% python3 -q
>>> import numpy as np
>>> from numpy import linalg as LA
>>> np.set_printoptions(suppress=True, linewidth=200)
>>> data = np.loadtxt("layer2.csv", delimiter=",")
>>> data.round(1) + 0
array([[-1.1,  1.1, -1.2,  0.5, -1. , -1.2,  0.7, -0.6, -0.7,  1.4,  0.4,  0.5],
       [ 1.1,  3.2, -0.3, -0.9, -1. , -2.5, -0.9, -3. ,  1.2, -0.5, -1.3,  0.2],
       [ 0.5, -3.6,  2.1, -1.1,  1.6,  4.2, -1.2,  2.9,  0.3, -2.3, -0.1, -0.5],
       [-2. , -4.8,  0.6,  2.1, -0.5,  1.6,  3.4,  1.2,  0.4,  1.7,  2.9,  0.9],
       [ 0.2,  3.5, -1.8,  0.8,  0. , -3. , -0.1, -1. , -1.3,  1.4, -0.6, -0.3],
       [-0.8,  1. , -1.1,  1.5, -1.4, -2.7,  2.1, -2. ,  0.2,  2.1,  1. ,  0.7],
       [-3.8,  1.7, -2.9,  0.5, -3.6, -2.3,  1.8, -1.8, -1.3,  3.6,  1.4,  1.9],
       [-0.4,  3.2, -2.2,  2.7, -1.4, -5.3,  2.8, -3.2, -0.2,  3.3,  0.9,  0.5],
       [-1.4,  1.2, -0.9, -0.9, -1.8, -0.6, -0.2, -1.2, -0.1,  0.7, -0.1,  0.9],
       [-0.6,  4.3, -2.1, -0.5, -1.5, -3. , -0.7, -2.1, -0.9,  1.2, -1. ,  0.4],
       [ 0.3, -2.2,  2. , -3.5,  1. ,  5.1, -3.6,  2.7,  0.2, -3.6, -1.5, -0.3],
       [ 1. ,  4. , -0.9,  0. , -1.6, -4.2,  0.2, -4.2,  1.3,  0.6, -0.9,  0.4]])
>>> round(LA.norm(data[6] - data[0]), 1)
np.float64(5.4)
>>> np.round(LA.norm(data, axis=0), 1)
array([ 5. , 10.7,  5.9,  5.6,  5.5, 11.4,  6.6,  8.3,  2.9,  7.4,  4.3,  2.6])
>>> rank = LA.matrix_rank(data)
>>> rank
np.int64(4)
>>> N = LA.svd(data)[2][rank:].T
>>> [int(LA.matrix_rank(np.delete(data, i, axis=0))) for i in range(12)]
[4, 4, 4, 4, 4, 4, 4, 4, 4, 4, 4, 4]
>>> [int(LA.matrix_rank(data[:i])) for i in range(1, len(data) + 1)]
[1, 2, 3, 4, 4, 4, 4, 4, 4, 4, 4, 4]
>>> LA.matrix_rank(data.T @ data), LA.matrix_rank(data @ data.T)
(np.int64(4), np.int64(4))
>>> arr = np.load("test18.npy")
>>> arr
array([[1, 0, 0, 0, 0, 0, 0, 0],
       [0, 0, 0, 0, 0, 0, 0, 0],
       [2, 0, 1, 0, 0, 0, 0, 0],
       [0, 0, 0, 0, 1, 2, 1, 0],
       [0, 0, 0, 0, 3, 2, 0, 2],
       [0, 0, 0, 1, 2, 3, 0, 2],
       [0, 0, 0, 0, 2, 3, 2, 0],
       [0, 0, 0, 1, 0, 3, 1, 2]])
>>> left, sv, vt = LA.svd(data, full_matrices=False)
>>> np.round(np.abs(vt[0]), 1) + 0
array([0.1, 0.5, 0.3, 0.2, 0.2, 0.6, 0.2, 0.4, 0. , 0.3, 0. , 0.1])
>>> np.round(vt @ vt.T, 1) + 0
array([[1., 0., 0., 0., 0., 0., 0., 0., 0., 0., 0., 0.],
       [0., 1., 0., 0., 0., 0., 0., 0., 0., 0., 0., 0.],
       [0., 0., 1., 0., 0., 0., 0., 0., 0., 0., 0., 0.],
       [0., 0., 0., 1., 0., 0., 0., 0., 0., 0., 0., 0.],
       [0., 0., 0., 0., 1., 0., 0., 0., 0., 0., 0., 0.],
       [0., 0., 0., 0., 0., 1., 0., 0., 0., 0., 0., 0.],
       [0., 0., 0., 0., 0., 0., 1., 0., 0., 0., 0., 0.],
       [0., 0., 0., 0., 0., 0., 0., 1., 0., 0., 0., 0.],
       [0., 0., 0., 0., 0., 0., 0., 0., 1., 0., 0., 0.],
       [0., 0., 0., 0., 0., 0., 0., 0., 0., 1., 0., 0.],
       [0., 0., 0., 0., 0., 0., 0., 0., 0., 0., 1., 0.],
       [0., 0., 0., 0., 0., 0., 0., 0., 0., 0., 0., 1.]])
>>> np.round(left.T @ data @ vt.T, 1) + 0
array([[19.9,  0. ,  0. ,  0. ,  0. ,  0. ,  0. ,  0. ,  0. ,  0. ,  0. ,  0. ],
       [ 0. , 11. ,  0. ,  0. ,  0. ,  0. ,  0. ,  0. ,  0. ,  0. ,  0. ,  0. ],
       [ 0. ,  0. ,  5.9,  0. ,  0. ,  0. ,  0. ,  0. ,  0. ,  0. ,  0. ,  0. ],
       [ 0. ,  0. ,  0. ,  4. ,  0. ,  0. ,  0. ,  0. ,  0. ,  0. ,  0. ,  0. ],
       [ 0. ,  0. ,  0. ,  0. ,  0. ,  0. ,  0. ,  0. ,  0. ,  0. ,  0. ,  0. ],
       [ 0. ,  0. ,  0. ,  0. ,  0. ,  0. ,  0. ,  0. ,  0. ,  0. ,  0. ,  0. ],
       [ 0. ,  0. ,  0. ,  0. ,  0. ,  0. ,  0. ,  0. ,  0. ,  0. ,  0. ,  0. ],
       [ 0. ,  0. ,  0. ,  0. ,  0. ,  0. ,  0. ,  0. ,  0. ,  0. ,  0. ,  0. ],
       [ 0. ,  0. ,  0. ,  0. ,  0. ,  0. ,  0. ,  0. ,  0. ,  0. ,  0. ,  0. ],
       [ 0. ,  0. ,  0. ,  0. ,  0. ,  0. ,  0. ,  0. ,  0. ,  0. ,  0. ,  0. ],
       [ 0. ,  0. ,  0. ,  0. ,  0. ,  0. ,  0. ,  0. ,  0. ,  0. ,  0. ,  0. ],
       [ 0. ,  0. ,  0. ,  0. ,  0. ,  0. ,  0. ,  0. ,  0. ,  0. ,  0. ,  0. ]])
>>> np.allclose(left * sv @ vt, data)
True
